% python3 -q
>>> import numpy as np
>>> np.set_printoptions(precision=1, suppress=True, linewidth=140, sign=" ")
>>> def rnd(a):
...     return np.round(a, 1) + 0
... 
>>> K = np.array([[9.0, -8.0, -5.0, 5.0],
...     [16.0, -15.0, -10.0, 10.0],
...     [16.0, -13.0, -12.0, 10.0],
...     [26.0, -23.0, -20.0, 18.0]])
>>> rng = np.random.default_rng(774)
>>> lab = rng.permutation(4)
>>> lab
array([ 1,  2,  0,  3])
>>> M2 = K[lab][:, lab]
>>> rnd(np.sort(np.abs(np.linalg.eigvals(M2))))
array([ 1.,  2.,  2.,  3.])
>>> np.trace(M2)
np.float64(0.0)
>>> (K + K.T) / 2
array([[  9. ,   4. ,   5.5,  15.5],
       [  4. , -15. , -11.5,  -6.5],
       [  5.5, -11.5, -12. ,  -5. ],
       [ 15.5,  -6.5,  -5. ,  18. ]])
>>> (K - K.T) / 2
array([[  0. , -12. , -10.5, -10.5],
       [ 12. ,   0. ,   1.5,  16.5],
       [ 10.5,  -1.5,   0. ,  15. ],
       [ 10.5, -16.5, -15. ,   0. ]])
>>> m1 = np.array([[0.0, 0.0, 0.0, 6.0],
...     [0.0, 0.0, 0.0, 9.0],
...     [0.0, 0.0, 0.0, 8.0],
...     [6.0, 9.0, 8.0, 0.0]])
>>> m1
array([[ 0.,  0.,  0.,  6.],
       [ 0.,  0.,  0.,  9.],
       [ 0.,  0.,  0.,  8.],
       [ 6.,  9.,  8.,  0.]])
>>> # symmetric
>>> r = np.linalg.matrix_rank(m1)
>>> r
np.int64(2)
>>> null = np.linalg.svd(m1)[2][r:].T
>>> [int(np.linalg.matrix_rank(m1[:i])) for i in range(1, len(m1) + 1)]
[1, 1, 1, 2]
>>> null.shape
(4, 2)
>>> rnd(m1 @ null)
array([[ 0.,  0.],
       [ 0.,  0.],
       [ 0.,  0.],
       [ 0.,  0.]])
>>> arr = np.array([[-3, -2, -1, 0, 1, 2],
...     [3, 4, 5, 6, 7, 8],
...     [9, 10, 11, 12, 13, 14],
...     [15, 16, 17, 18, 19, 20],
...     [21, 22, 23, 24, 25, 26],
...     [27, 28, 29, 30, 31, 32]])
>>> arr
array([[-3, -2, -1,  0,  1,  2],
       [ 3,  4,  5,  6,  7,  8],
       [ 9, 10, 11, 12, 13, 14],
       [15, 16, 17, 18, 19, 20],
       [21, 22, 23, 24, 25, 26],
       [27, 28, 29, 30, 31, 32]])
>>> lab = rng.permutation(6)
>>> lab
array([ 0,  2,  3,  5,  1,  4])
>>> M2 = arr[lab][:, lab]
>>> M2
array([[-3, -1,  0,  2, -2,  1],
       [ 9, 11, 12, 14, 10, 13],
       [15, 17, 18, 20, 16, 19],
       [27, 29, 30, 32, 28, 31],
       [ 3,  5,  6,  8,  4,  7],
       [21, 23, 24, 26, 22, 25]])
>>> [round(float(x), 1) for x in np.linalg.svd(arr, compute_uv=False)[:3]]
[106.9, 5.9, 0.0]
>>> np.linalg.matrix_rank(arr, rtol=0.1)
np.int64(1)
>>> rnd(np.linalg.norm(arr, 2) / np.linalg.norm(arr))
np.float64(1.0)
>>> r = np.linalg.matrix_rank(arr)
>>> r
np.int64(2)
>>> null = np.linalg.svd(arr)[2][r:].T
>>> np.allclose(arr @ null, 0)
True
>>> [int(np.linalg.matrix_rank(arr[:i])) for i in range(1, len(arr) + 1)]
[1, 2, 2, 2, 2, 2]
>>> rnd(arr @ null)
array([[ 0.,  0.,  0.,  0.],
       [ 0.,  0.,  0.,  0.],
       [ 0.,  0.,  0.,  0.],
       [ 0.,  0.,  0.,  0.],
       [ 0.,  0.,  0.,  0.],
       [ 0.,  0.,  0.,  0.]])
>>> np.allclose(arr[:-1].T @ np.linalg.lstsq(arr[:-1].T, arr[-1])[0], arr[-1])
True
>>> np.unique(arr.round(6), axis=0).shape
(6, 6)
>>> M2 = arr / np.sqrt((arr ** 2).mean(axis=1, keepdims=True))
>>> rnd(M2[4])
array([ 0.9,  0.9,  1. ,  1. ,  1.1,  1.1])
>>> rnd(np.linalg.norm(M2, axis=1))
array([ 2.4,  2.4,  2.4,  2.4,  2.4,  2.4])
>>> np.linalg.matrix_rank(M2) == np.linalg.matrix_rank(arr)
np.True_
>>> np.linalg.matrix_rank(arr - arr.mean(axis=1, keepdims=True))
np.int64(1)
>>> W0 = np.loadtxt("sample7.csv", delimiter=",")
>>> W0
array([[ 0.,  0.,  5.,  0.,  2.,  0.,  1.,  5.,  0.,  0.],
       [ 0.,  1.,  0.,  4.,  0.,  1.,  0.,  0.,  2.,  0.],
       [ 2.,  0.,  1.,  0.,  3.,  0.,  0.,  1.,  0.,  0.],
       [ 0.,  0.,  0.,  0.,  0.,  1.,  0.,  0.,  4.,  5.],
       [ 2.,  0.,  4.,  0.,  3.,  0.,  3.,  4.,  0.,  0.],
       [ 0.,  2.,  0.,  1.,  0.,  0.,  0.,  0.,  2.,  4.],
       [ 2.,  0.,  5.,  0.,  4.,  0.,  0.,  3.,  0.,  0.],
       [ 4.,  0.,  1.,  0.,  3.,  0.,  0.,  5.,  0.,  0.],
       [ 0.,  0.,  0.,  0.,  0.,  0.,  0.,  0.,  0.,  3.],
       [ 0.,  2.,  0.,  4.,  0.,  3.,  0.,  0.,  2.,  5.]])
>>> # splits into 2 blocks
>>> lab = rng.permutation(10)
>>> lab
array([ 1,  3,  6,  4,  5,  8,  0,  7,  2,  9])
>>> M2 = W0[lab][:, lab]
>>> rnd(np.linalg.det(M2)), rnd(np.linalg.det(W0[lab]))
(np.float64(-42768.0), np.float64(42768.0))
>>> np.trace(M2)
np.float64(15.0)
>>> np.allclose(M2, W0)
False
>>> rnd(np.sort(np.abs(np.linalg.eigvals(M2))))
array([  1.1,   1.5,   1.9,   1.9,   2.2,   2.2,   2.9,   3.7,  10.6,  12.5])
>>> M2
array([[ 1.,  4.,  0.,  0.,  1.,  2.,  0.,  0.,  0.,  0.],
       [ 0.,  0.,  0.,  0.,  1.,  4.,  0.,  0.,  0.,  5.],
       [ 0.,  0.,  0.,  4.,  0.,  0.,  2.,  3.,  5.,  0.],
       [ 0.,  0.,  3.,  3.,  0.,  0.,  2.,  4.,  4.,  0.],
       [ 2.,  1.,  0.,  0.,  0.,  2.,  0.,  0.,  0.,  4.],
       [ 0.,  0.,  0.,  0.,  0.,  0.,  0.,  0.,  0.,  3.],
       [ 0.,  0.,  1.,  2.,  0.,  0.,  0.,  5.,  5.,  0.],
       [ 0.,  0.,  0.,  3.,  0.,  0.,  4.,  5.,  1.,  0.],
       [ 0.,  0.,  0.,  3.,  0.,  0.,  2.,  1.,  1.,  0.],
       [ 2.,  4.,  0.,  0.,  3.,  2.,  0.,  0.,  0.,  5.]])
>>> M2 = W0 / np.linalg.norm(W0, axis=1, keepdims=True)
>>> gram = M2 @ M2.T
>>> rnd(gram)
array([[ 1. ,  0. ,  0.6,  0. ,  0.9,  0. ,  0.9,  0.7,  0. ,  0. ],
       [ 0. ,  1. ,  0. ,  0.3,  0. ,  0.4,  0. ,  0. ,  0. ,  0.7],
       [ 0.6,  0. ,  1. ,  0. ,  0.7,  0. ,  0.8,  0.8,  0. ,  0. ],
       [ 0. ,  0.3,  0. ,  1. ,  0. ,  0.9,  0. ,  0. ,  0.8,  0.7],
       [ 0.9,  0. ,  0.7,  0. ,  1. ,  0. ,  0.9,  0.8,  0. ,  0. ],
       [ 0. ,  0.4,  0. ,  0.9,  0. ,  1. ,  0. ,  0. ,  0.8,  0.8],
       [ 0.9,  0. ,  0.8,  0. ,  0.9,  0. ,  1. ,  0.8,  0. ,  0. ],
       [ 0.7,  0. ,  0.8,  0. ,  0.8,  0. ,  0.8,  1. ,  0. ,  0. ],
       [ 0. ,  0. ,  0. ,  0.8,  0. ,  0.8,  0. ,  0. ,  1. ,  0.7],
       [ 0. ,  0.7,  0. ,  0.7,  0. ,  0.8,  0. ,  0. ,  0.7,  1. ]])
>>> rnd(gram[3])
array([ 0. ,  0.3,  0. ,  1. ,  0. ,  0.9,  0. ,  0. ,  0.8,  0.7])
>>> (np.abs(gram) > 0.9).astype(int)
array([[ 1,  0,  0,  0,  0,  0,  0,  0,  0,  0],
       [ 0,  1,  0,  0,  0,  0,  0,  0,  0,  0],
       [ 0,  0,  1,  0,  0,  0,  0,  0,  0,  0],
       [ 0,  0,  0,  1,  0,  0,  0,  0,  0,  0],
       [ 0,  0,  0,  0,  1,  0,  0,  0,  0,  0],
       [ 0,  0,  0,  0,  0,  1,  0,  0,  0,  0],
       [ 0,  0,  0,  0,  0,  0,  1,  0,  0,  0],
       [ 0,  0,  0,  0,  0,  0,  0,  1,  0,  0],
       [ 0,  0,  0,  0,  0,  0,  0,  0,  1,  0],
       [ 0,  0,  0,  0,  0,  0,  0,  0,  0,  1]])
>>> np.degrees(np.arccos(np.clip(gram[3, 6], -1, 1)))
np.float64(90.0)
>>> (gram - 2 * np.eye(10)).round(6).argmax(axis=1)
array([ 4,  9,  6,  5,  0,  3,  4,  2,  5,  5])
